% python3 -q
>>> import numpy as np
>>> np.set_printoptions(precision=2, suppress=True, linewidth=200, legacy="1.25")
>>> def tidy(a):
...     return np.round(a, 2) + 0
... 
>>> F = np.loadtxt("x.csv", delimiter=",")
>>> F
array([[0., 2., 1., 2., 0., 2., 1., 0.],
       [0., 2., 2., 2., 1., 1., 2., 0.],
       [0., 0., 2., 0., 0., 0., 1., 2.],
       [0., 0., 0., 0., 2., 2., 1., 2.],
       [0., 0., 0., 0., 0., 0., 1., 0.],
       [0., 0., 0., 0., 0., 1., 0., 2.],
       [0., 0., 0., 0., 0., 0., 2., 0.],
       [0., 0., 0., 0., 0., 0., 0., 2.]])
>>> # triangular, det is the product of the diagonal
>>> np.linalg.lstsq(F[:-1].T, F[-1])[2]
6
>>> np.allclose(F[:-1].T @ np.linalg.lstsq(F[:-1].T, F[-1])[0], F[-1])
True
>>> tidy(F @ np.linalg.pinv(F) @ F)
array([[0., 2., 1., 2., 0., 2., 1., 0.],
       [0., 2., 2., 2., 1., 1., 2., 0.],
       [0., 0., 2., 0., 0., 0., 1., 2.],
       [0., 0., 0., 0., 2., 2., 1., 2.],
       [0., 0., 0., 0., 0., 0., 1., 0.],
       [0., 0., 0., 0., 0., 1., 0., 2.],
       [0., 0., 0., 0., 0., 0., 2., 0.],
       [0., 0., 0., 0., 0., 0., 0., 2.]])
>>> cov = F.T @ F
>>> np.trace(cov), (F ** 2).sum()
(68.0, 68.0)
>>> cov
array([[ 0.,  0.,  0.,  0.,  0.,  0.,  0.,  0.],
       [ 0.,  8.,  6.,  8.,  2.,  6.,  6.,  0.],
       [ 0.,  6.,  9.,  6.,  2.,  4.,  7.,  4.],
       [ 0.,  8.,  6.,  8.,  2.,  6.,  6.,  0.],
       [ 0.,  2.,  2.,  2.,  5.,  5.,  4.,  4.],
       [ 0.,  6.,  4.,  6.,  5., 10.,  6.,  6.],
       [ 0.,  6.,  7.,  6.,  4.,  6., 12.,  4.],
       [ 0.,  0.,  4.,  0.,  4.,  6.,  4., 16.]])
>>> np.linalg.matrix_rank(cov)
6
>>> print(tidy(np.linalg.eigvalsh(cov)[::-1]))
[37.77 16.59  6.43  4.82  1.86  0.53  0.    0.  ]
>>> tidy(np.trace(np.linalg.pinv(cov) @ cov))
6.0
>>> np.unique(cov.round(6), axis=0).shape
(7, 8)
>>> np.linalg.lstsq(cov[:-1].T, cov[-1])[2]
5
>>> np.prod(np.diag(F)), tidy(np.linalg.det(F))
(0.0, 0.0)
>>> print([int(np.linalg.matrix_rank(np.linalg.matrix_power(F, p))) for p in range(1, 9)])
[6, 5, 5, 5, 5, 5, 5, 5]
>>> K = np.loadtxt("sample18.csv", delimiter=",")
>>> print(K)
[[1.1 1.  8.  6.  7.  6.  4. ]
 [5.  8.1 8.  3.  9.  4.  4. ]
 [5.  9.  4.1 9.  5.  5.  7. ]
 [4.  6.  0.  2.1 7.  1.  8. ]
 [1.  6.  5.  8.  3.1 9.  1. ]
 [6.  6.  2.  0.  7.  3.1 7. ]
 [1.  1.  8.  6.  7.  6.  4.1]]
>>> A2 = np.array([[0, 1, 1],
...     [-1, 2, -1],
...     [-2, 1, -2],
...     [0, 2, 2],
...     [-1, 2, -2],
...     [0, 2, -1],
...     [0, 0, 0]])
>>> np.einsum("ij->j", K)
array([23.1, 37.1, 35.1, 34.1, 45.1, 34.1, 35.1])
>>> tidy(np.einsum("ij,ij->i", K, K))
array([203.21, 276.61, 302.81, 170.41, 217.61, 183.61, 203.81])
>>> print(np.linalg.matrix_rank(K @ A2))
3
>>> feats = np.load("out0.npy")
>>> feats
array([[0, 1, 0, 2, 1, 1, 2, 3, 1, 1],
       [1, 0, 1, 0, 2, 1, 1, 2, 3, 1],
       [1, 1, 0, 1, 0, 2, 1, 1, 2, 3],
       [3, 1, 1, 0, 1, 0, 2, 1, 1, 2],
       [2, 3, 1, 1, 0, 1, 0, 2, 1, 1],
       [1, 2, 3, 1, 1, 0, 1, 0, 2, 1],
       [1, 1, 2, 3, 1, 1, 0, 1, 0, 2],
       [2, 1, 1, 2, 3, 1, 1, 0, 1, 0],
       [0, 2, 1, 1, 2, 3, 1, 1, 0, 1],
       [1, 0, 2, 1, 1, 2, 3, 1, 1, 0]])
>>> A2 = feats / np.sqrt((feats ** 2).mean(axis=1, keepdims=True))
>>> np.linalg.matrix_rank(A2) == np.linalg.matrix_rank(feats)
True
>>> tidy(A2[7])
array([1.35, 0.67, 0.67, 1.35, 2.02, 0.67, 0.67, 0.  , 0.67, 0.  ])
